% ipython --no-banner

In [1]: import numpy as np

In [2]: np.set_printoptions(precision=3, suppress=True, linewidth=200)

In [3]: tidy = lambda a: np.round(a, 3) + 0

In [4]: mat = np.load("mat.npy")

In [5]: mat
Out[5]: 
array([[-1.,  1.,  1.,  1.,  1.,  1.,  1.,  1.,  1.,  1.,  1.,  1.,  1.],
       [ 1., -1.,  1.,  1.,  1.,  1.,  1.,  1.,  1.,  1.,  1.,  1.,  1.],
       [ 1.,  1., -1.,  1.,  1.,  1.,  1.,  1.,  1.,  1.,  1.,  1.,  1.],
       [ 1.,  1.,  1., -1.,  1.,  1.,  1.,  1.,  1.,  1.,  1.,  1.,  1.],
       [ 1.,  1.,  1.,  1., -1.,  1.,  1.,  1.,  1.,  1.,  1.,  1.,  1.],
       [ 1.,  1.,  1.,  1.,  1., -1.,  1.,  1.,  1.,  1.,  1.,  1.,  1.],
       [ 1.,  1.,  1.,  1.,  1.,  1., -1.,  1.,  1.,  1.,  1.,  1.,  1.],
       [ 1.,  1.,  1.,  1.,  1.,  1.,  1., -1.,  1.,  1.,  1.,  1.,  1.],
       [ 1.,  1.,  1.,  1.,  1.,  1.,  1.,  1., -1.,  1.,  1.,  1.,  1.],
       [ 1.,  1.,  1.,  1.,  1.,  1.,  1.,  1.,  1., -1.,  1.,  1.,  1.],
       [ 1.,  1.,  1.,  1.,  1.,  1.,  1.,  1.,  1.,  1., -1.,  1.,  1.],
       [ 1.,  1.,  1.,  1.,  1.,  1.,  1.,  1.,  1.,  1.,  1., -1.,  1.],
       [ 1.,  1.,  1.,  1.,  1.,  1.,  1.,  1.,  1.,  1.,  1.,  1., -1.]])

In [6]: ev, V = np.linalg.eigh(mat)

In [7]: tidy(np.abs(V[:, -1]))
Out[7]: array([0.277, 0.277, 0.277, 0.277, 0.277, 0.277, 0.277, 0.277, 0.277, 0.277, 0.277, 0.277, 0.277])

In [8]: tidy(np.linalg.eigvalsh(mat @ mat))
Out[8]: array([  4.,   4.,   4.,   4.,   4.,   4.,   4.,   4.,   4.,   4.,   4.,   4., 121.])

In [9]: tidy(np.linalg.svd(mat, compute_uv=False))
Out[9]: array([11.,  2.,  2.,  2.,  2.,  2.,  2.,  2.,  2.,  2.,  2.,  2.,  2.])

In [10]: np.abs(V[:, -1]).round(6).argmax()
Out[10]: np.int64(0)

In [11]: tidy(np.linalg.eigvalsh(mat + 4 * np.eye(13)))
Out[11]: array([ 2.,  2.,  2.,  2.,  2.,  2.,  2.,  2.,  2.,  2.,  2.,  2., 15.])

In [12]: [round(float(np.linalg.det(mat[:i, :i])), 2) + 0 for i in range(1, 14)]
Out[12]: 
[-1.0,
 0.0,
 4.0,
 -16.0,
 48.0,
 -128.0,
 320.0,
 -768.0,
 1792.0,
 -4096.0,
 9216.0,
 -20480.0,
 45056.0]

In [13]: W0 = np.loadtxt("x.csv", delimiter=",")

In [14]: W0
Out[14]: 
array([[ 0.3, -1. , -2.4,  0. , -1.1, -0.2,  0.9, -0.4, -1.2,  0.9, -0.9],
       [-1.5,  0.5,  1.4, -0.5, -0.6,  1.5,  1.2,  0.7,  2. , -0.2,  0.8],
       [-0.8,  0.6,  0. ,  0.6,  0.4, -0.5,  1.7,  0. ,  1. , -1. ,  1.1],
       [ 0. ,  1.4, -0.8,  0.5,  0.5, -0.6,  0.1,  0. , -2.6, -1.6,  1.4],
       [ 0.3, -0.6, -0.9, -1.9,  0. , -0.2, -1.8,  0.9,  1.3, -1.1, -0.4],
       [ 1.9, -2.1,  2.6, -2.5, -2.2, -0.2,  0.5,  0.8, -0.4, -1.5,  1.1],
       [ 0.1, -0.7, -1.8, -1.5,  0.6,  0.2, -2.4,  0.2,  0. ,  1. , -1.3],
       [-0.3,  0.4, -0.8,  0. ,  0.6,  0.4,  0.9,  0.4, -0.6,  0.3, -0.1],
       [ 0.4,  0.1, -0.8, -0.8, -0.1, -0.1,  1.3,  1.4, -1.1,  0. ,  1.7]])

In [15]: W = np.array([[0, 0, -3],
    ...:     [-1, 3, 3],
    ...:     [-2, 3, -1],
    ...:     [-2, 2, 3],
    ...:     [2, -1, 3],
    ...:     [-1, -2, -2],
    ...:     [3, -1, -2],
    ...:     [-2, 2, -3],
    ...:     [-1, -1, -3],
    ...:     [3, -2, 3],
    ...:     [1, 1, -3]])

In [16]: b = np.array([1, -2, 1])

In [17]: hid = np.maximum(W0 @ W + b, 0)

In [18]: tidy((hid > 0).mean(axis=0))
Out[18]: array([0.667, 0.333, 0.444])

In [19]: tidy(hid)
Out[19]: 
array([[11.3,  0. ,  5. ],
       [ 0. ,  0. ,  0. ],
       [ 2.7,  2. ,  0. ],
       [ 1.3,  8.6,  8.8],
       [ 0. ,  0. ,  0. ],
       [ 0. ,  2.7,  0. ],
       [ 3.4,  0. ,  8.4],
       [ 6.3,  0. ,  4.9],
       [ 7.9,  0. ,  0. ]])

In [20]: np.linalg.matrix_rank(hid)
Out[20]: np.int64(3)

In [21]: W2 = np.array([[-1, 1, -2], [0, -2, 1], [1, 2, -2]])

In [22]: tidy(hid @ W2)
Out[22]: 
array([[ -6.3,  21.3, -32.6],
       [  0. ,   0. ,   0. ],
       [ -2.7,  -1.3,  -3.4],
       [  7.5,   1.7, -11.6],
       [  0. ,   0. ,   0. ],
       [  0. ,  -5.4,   2.7],
       [  5. ,  20.2, -23.6],
       [ -1.4,  16.1, -22.4],
       [ -7.9,   7.9, -15.8]])

In [23]: W @ W2
Out[23]: 
array([[ -3,  -6,   6],
       [  4,  -1,  -1],
       [  1, -10,   9],
       [  5,   0,   0],
       [  1,  10, -11],
       [ -1,  -1,   4],
       [ -5,   1,  -3],
       [ -1, -12,  12],
       [ -2,  -5,   7],
       [  0,  13, -14],
       [ -4,  -7,   5]])

In [24]: (hid @ W2).round(6).argmax(axis=1)
Out[24]: array([1, 0, 1, 0, 0, 2, 1, 1, 1])
